% python3 -q
>>> import numpy as np
>>> np.set_printoptions(suppress=True, linewidth=120)
>>> def rnd(a):
...     return np.round(a, 3) + 0
... 
>>> F = np.load("test15.npy")
>>> F
array([[0., 0., 0., 0., 5., 1., 4., 3., 4., 5., 3., 0., 0.],
       [0., 0., 0., 0., 3., 3., 1., 1., 3., 0., 2., 1., 0.],
       [0., 0., 0., 0., 5., 2., 1., 3., 5., 5., 5., 0., 3.],
       [0., 0., 0., 0., 1., 2., 3., 0., 5., 4., 3., 5., 1.],
       [5., 3., 5., 1., 0., 0., 0., 0., 0., 0., 0., 0., 0.],
       [1., 3., 2., 2., 0., 0., 0., 0., 0., 0., 0., 0., 0.],
       [4., 1., 1., 3., 0., 0., 0., 0., 0., 0., 0., 0., 0.],
       [3., 1., 3., 0., 0., 0., 0., 0., 0., 0., 0., 0., 0.],
       [4., 3., 5., 5., 0., 0., 0., 0., 0., 0., 0., 0., 0.],
       [5., 0., 5., 4., 0., 0., 0., 0., 0., 0., 0., 0., 0.],
       [3., 2., 5., 3., 0., 0., 0., 0., 0., 0., 0., 0., 0.],
       [0., 1., 0., 5., 0., 0., 0., 0., 0., 0., 0., 0., 0.],
       [0., 0., 3., 1., 0., 0., 0., 0., 0., 0., 0., 0., 0.]])
>>> rank = np.linalg.matrix_rank(F)
>>> rank
np.int64(8)
>>> null = np.linalg.svd(F)[2][rank:].T
>>> np.linalg.matrix_rank(F.T @ F), np.linalg.matrix_rank(F @ F.T)
(np.int64(8), np.int64(8))
>>> null.shape
(13, 5)
>>> data = np.load("data.npy")
>>> data
array([[2, 3, 0, 2, 0, 0, 1, 2, 0, 3, 2, 0, 1, 3, 3, 1],
       [1, 3, 1, 0, 1, 0, 1, 1, 0, 0, 2, 3, 2, 3, 3, 0],
       [3, 0, 3, 3, 2, 6, 2, 3, 2, 0, 3, 1, 1, 2, 3, 1],
       [1, 3, 2, 1, 2, 0, 0, 1, 0, 3, 2, 2, 0, 1, 1, 3],
       [2, 1, 3, 0, 2, 6, 0, 2, 2, 1, 0, 0, 3, 3, 3, 1],
       [2, 0, 2, 1, 1, 0, 2, 2, 0, 3, 1, 0, 3, 1, 1, 1],
       [3, 1, 0, 0, 0, 0, 0, 2, 0, 2, 3, 0, 2, 3, 1, 3],
       [3, 2, 3, 0, 1, 9, 1, 2, 3, 0, 3, 2, 2, 0, 1, 1],
       [2, 3, 1, 0, 2, 9, 2, 2, 3, 0, 2, 0, 1, 0, 2, 2],
       [1, 2, 1, 0, 2, 3, 0, 3, 1, 0, 0, 0, 3, 0, 1, 1],
       [1, 2, 0, 3, 1, 6, 2, 2, 2, 3, 1, 3, 3, 2, 2, 1],
       [1, 2, 3, 3, 2, 9, 0, 0, 3, 3, 3, 0, 3, 3, 0, 0]])
>>> U, sig, Vh = np.linalg.svd(data, full_matrices=False)
>>> rnd(np.cumsum(sig ** 2) / np.sum(sig ** 2))
array([0.715, 0.836, 0.872, 0.899, 0.923, 0.943, 0.961, 0.976, 0.987, 0.993, 0.998, 1.   ])
>>> rnd(U.T @ data @ Vh.T)
array([[26.755,  0.   ,  0.   ,  0.   ,  0.   ,  0.   ,  0.   ,  0.   ,  0.   ,  0.   ,  0.   ,  0.   ],
       [ 0.   , 11.006,  0.   ,  0.   ,  0.   ,  0.   ,  0.   ,  0.   ,  0.   ,  0.   ,  0.   ,  0.   ],
       [ 0.   ,  0.   ,  6.001,  0.   ,  0.   ,  0.   ,  0.   ,  0.   ,  0.   ,  0.   ,  0.   ,  0.   ],
       [ 0.   ,  0.   ,  0.   ,  5.192,  0.   ,  0.   ,  0.   ,  0.   ,  0.   ,  0.   ,  0.   ,  0.   ],
       [ 0.   ,  0.   ,  0.   ,  0.   ,  4.852,  0.   ,  0.   ,  0.   ,  0.   ,  0.   ,  0.   ,  0.   ],
       [ 0.   ,  0.   ,  0.   ,  0.   ,  0.   ,  4.564,  0.   ,  0.   ,  0.   ,  0.   ,  0.   ,  0.   ],
       [ 0.   ,  0.   ,  0.   ,  0.   ,  0.   ,  0.   ,  4.21 ,  0.   ,  0.   ,  0.   ,  0.   ,  0.   ],
       [ 0.   ,  0.   ,  0.   ,  0.   ,  0.   ,  0.   ,  0.   ,  3.898,  0.   ,  0.   ,  0.   ,  0.   ],
       [ 0.   ,  0.   ,  0.   ,  0.   ,  0.   ,  0.   ,  0.   ,  0.   ,  3.331,  0.   ,  0.   ,  0.   ],
       [ 0.   ,  0.   ,  0.   ,  0.   ,  0.   ,  0.   ,  0.   ,  0.   ,  0.   ,  2.39 ,  0.   ,  0.   ],
       [ 0.   ,  0.   ,  0.   ,  0.   ,  0.   ,  0.   ,  0.   ,  0.   ,  0.   ,  0.   ,  2.135,  0.   ],
       [ 0.   ,  0.   ,  0.   ,  0.   ,  0.   ,  0.   ,  0.   ,  0.   ,  0.   ,  0.   ,  0.   ,  1.549]])
>>> (sig > 1e-8).sum()
np.int64(12)
>>> rnd(sig)
array([26.755, 11.006,  6.001,  5.192,  4.852,  4.564,  4.21 ,  3.898,  3.331,  2.39 ,  2.135,  1.549])
>>> np.allclose(U * sig @ Vh, data)
True
>>> out = data / np.sqrt((data ** 2).mean(axis=1, keepdims=True))
>>> rnd(np.linalg.norm(out, axis=1))
array([4., 4., 4., 4., 4., 4., 4., 4., 4., 4., 4., 4.])
>>> np.linalg.matrix_rank(data - data.mean(axis=1, keepdims=True))
np.int64(12)
>>> ev, evecs = np.linalg.eigh(F)
>>> rnd(ev.sum()), np.trace(F)
(np.float64(0.0), np.float64(0.0))
>>> rnd(ev)
array([-17.091,  -5.743,  -3.585,  -3.174,   0.   ,   0.   ,   0.   ,   0.   ,   0.   ,   3.174,   3.585,   5.743,
        17.091])
>>> t3 = np.stack([data, -1 * data, data[::-1]])
>>> rnd(np.linalg.norm(t3, axis=(1, 2)))
array([31.639, 31.639, 31.639])
>>> t3.shape
(3, 12, 16)
>>> (t3 @ data.T).shape
(3, 12, 12)
>>> np.einsum("bij,cij->bc", t3, t3)
array([[ 1001, -1001,   568],
       [-1001,  1001,  -568],
       [  568,  -568,  1001]])
>>> rng = np.random.default_rng(3854)
>>> K = np.eye(13, dtype=int)[rng.permutation(13)]
>>> K
array([[0, 0, 0, 0, 0, 0, 0, 0, 0, 0, 1, 0, 0],
       [1, 0, 0, 0, 0, 0, 0, 0, 0, 0, 0, 0, 0],
       [0, 0, 0, 1, 0, 0, 0, 0, 0, 0, 0, 0, 0],
       [0, 0, 0, 0, 0, 1, 0, 0, 0, 0, 0, 0, 0],
       [0, 0, 0, 0, 1, 0, 0, 0, 0, 0, 0, 0, 0],
       [0, 0, 0, 0, 0, 0, 0, 0, 0, 0, 0, 1, 0],
       [0, 0, 0, 0, 0, 0, 0, 1, 0, 0, 0, 0, 0],
       [0, 0, 0, 0, 0, 0, 0, 0, 1, 0, 0, 0, 0],
       [0, 0, 1, 0, 0, 0, 0, 0, 0, 0, 0, 0, 0],
       [0, 1, 0, 0, 0, 0, 0, 0, 0, 0, 0, 0, 0],
       [0, 0, 0, 0, 0, 0, 1, 0, 0, 0, 0, 0, 0],
       [0, 0, 0, 0, 0, 0, 0, 0, 0, 0, 0, 0, 1],
       [0, 0, 0, 0, 0, 0, 0, 0, 0, 1, 0, 0, 0]])
>>> # orthonormal columns
>>> out = data[0, 0] * data[1:] - np.outer(data[1:, 0], data[0])
>>> out
array([[ 0,  3,  2, -2,  2,  0,  1,  0,  0, -3,  2,  6,  3,  3,  3, -1],
       [ 0, -9,  6,  0,  4, 12,  1,  0,  4, -9,  0,  2, -1, -5, -3, -1],
       [ 0,  3,  4,  0,  4,  0, -1,  0,  0,  3,  2,  4, -1, -1, -1,  5],
       [ 0, -4,  6, -4,  4, 12, -2,  0,  4, -4, -4,  0,  4,  0,  0,  0],
       [ 0, -6,  4, -2,  2,  0,  2,  0,  0,  0, -2,  0,  4, -4, -4,  0],
       [ 0, -7,  0, -6,  0,  0, -3, -2,  0, -5,  0,  0,  1, -3, -7,  3],
       [ 0, -5,  6, -6,  2, 18, -1, -2,  6, -9,  0,  4,  1, -9, -7, -1],
       [ 0,  0,  2, -4,  4, 18,  2,  0,  6, -6,  0,  0,  0, -6, -2,  2],
       [ 0,  1,  2, -2,  4,  6, -1,  4,  2, -3, -2,  0,  5, -3, -1,  1],
       [ 0,  1,  0,  4,  2, 12,  3,  2,  4,  3,  0,  6,  5,  1,  1,  1],
       [ 0,  1,  6,  4,  4, 18, -1, -2,  6,  3,  4,  0,  5,  3, -3, -1]])
>>> data[:, 0] / data[0, 0]
array([1. , 0.5, 1.5, 0.5, 1. , 1. , 1.5, 1.5, 1. , 0.5, 0.5, 0.5])
>>> A = np.load("out2.npy")
>>> A
array([[ 3, -3,  2,  4, -3, -5,  5, -5],
       [-6,  3, -4, -6,  3,  7, -7,  8],
       [ 6, 12,  4, -4, 12,  8, -8,  2],
       [ 6,  3,  4,  2,  3, -1,  1, -4],
       [ 9,  0,  6,  6,  0, -6,  6, -9],
       [ 6,  6,  4,  0,  6,  2, -2, -2],
       [ 0, -6,  0,  4, -6, -6,  6, -4],
       [-3, -3, -2,  0, -3, -1,  1,  1],
       [ 9,  9,  6,  0,  9,  3, -3, -3],
       [ 9, 12,  6, -2, 12,  6, -6, -1],
       [ 3,  3,  2,  0,  3,  1, -1, -1]])
>>> # null space of dimension 6
>>> np.linalg.norm(A, axis=1).argmax()
np.int64(2)
>>> rnd(np.linalg.norm(A, axis=1))
array([11.045, 16.371, 22.091,  9.592, 17.493, 11.662, 13.266,  5.831, 17.493, 21.954,  5.831])
>>> rnd(np.linalg.norm(A) ** 2 / np.linalg.norm(A, 2) ** 2)
np.float64(1.519)
>>> x0 = np.array([2, 2, 9, 9, 4, 0, 9, 1])
>>> A @ x0
array([  82, -139,   14,   89,  171,   64,   50,  -32,   96,   71,   32])
>>> A @ np.ones(8)
array([ -2.,  -2.,  32.,  14.,  12.,  20., -12., -10.,  30.,  36.,  10.])
>>> (A * x0).sum(axis=1)
array([  82, -139,   14,   89,  171,   64,   50,  -32,   96,   71,   32])
>>> np.abs(np.diag(np.linalg.qr(A)[1])) > 1e-9
array([ True,  True, False, False, False, False, False, False])
>>> np.linalg.lstsq(A[:-1].T, A[-1])[2]
np.int32(2)
>>> np.allclose(A[:-1].T @ np.linalg.lstsq(A[:-1].T, A[-1])[0], A[-1])
True
>>> rnd(np.trace(np.linalg.pinv(A) @ A))
np.float64(2.0)
>>> x0 = np.array([0, 2, 2, 2, 0, 1, 0, 2])
>>> a = np.maximum(A @ x0, 0)
>>> rnd(np.tanh(A @ x0))
array([-1.,  1.,  1.,  1.,  0.,  1., -1., -1.,  1.,  1.,  1.])
>>> A.T @ a
array([ 918, 1296,  612, -252, 1296,  684, -684,  -54])
>>> out = A + rng.integers(-2, 3, (11, 2)) @ rng.integers(-2, 3, (2, 8))
>>> out
array([[  1,  -1,   2,   2,  -1,  -7,   5,  -5],
       [-10,   5,  -6,  -6,   7,   4,  -7,   8],
       [  0,  16,   2,  -6,  18,   3,  -8,   2],
       [  4,   3,   2,   4,   5,  -2,   1,  -4],
       [  7,  -2,   2,  12,   2,  -6,   6,  -9],
       [ 10,   6,   8,  -4,   2,   4,  -2,  -2],
       [  0,  -6,   0,   4,  -6,  -6,   6,  -4],
       [ -3,  -5,  -4,   4,  -3,   0,   1,   1],
       [  7,   9,   4,   2,  11,   2,  -3,  -3],
       [ 11,   8,   4,   4,  10,   9,  -6,  -1],
       [  1,   5,   2,  -2,   5,  -1,  -1,  -1]])
>>> out - A
array([[-2,  2,  0, -2,  2, -2,  0,  0],
       [-4,  2, -2,  0,  4, -3,  0,  0],
       [-6,  4, -2, -2,  6, -5,  0,  0],
       [-2,  0, -2,  2,  2, -1,  0,  0],
       [-2, -2, -4,  6,  2,  0,  0,  0],
       [ 4,  0,  4, -4, -4,  2,  0,  0],
       [ 0,  0,  0,  0,  0,  0,  0,  0],
       [ 0, -2, -2,  4,  0,  1,  0,  0],
       [-2,  0, -2,  2,  2, -1,  0,  0],
       [ 2, -4, -2,  6, -2,  3,  0,  0],
       [-2,  2,  0, -2,  2, -2,  0,  0]])
>>> rnd(np.linalg.svd(out - A, compute_uv=False))
array([16.803, 13.844,  0.   ,  0.   ,  0.   ,  0.   ,  0.   ,  0.   ])
>>> np.linalg.matrix_rank(out - A, tol=1e-8)
np.int64(2)
>>> np.abs(out - A).sum(axis=1)
array([10, 15, 25,  9, 16, 18,  0,  9,  9, 19, 10])
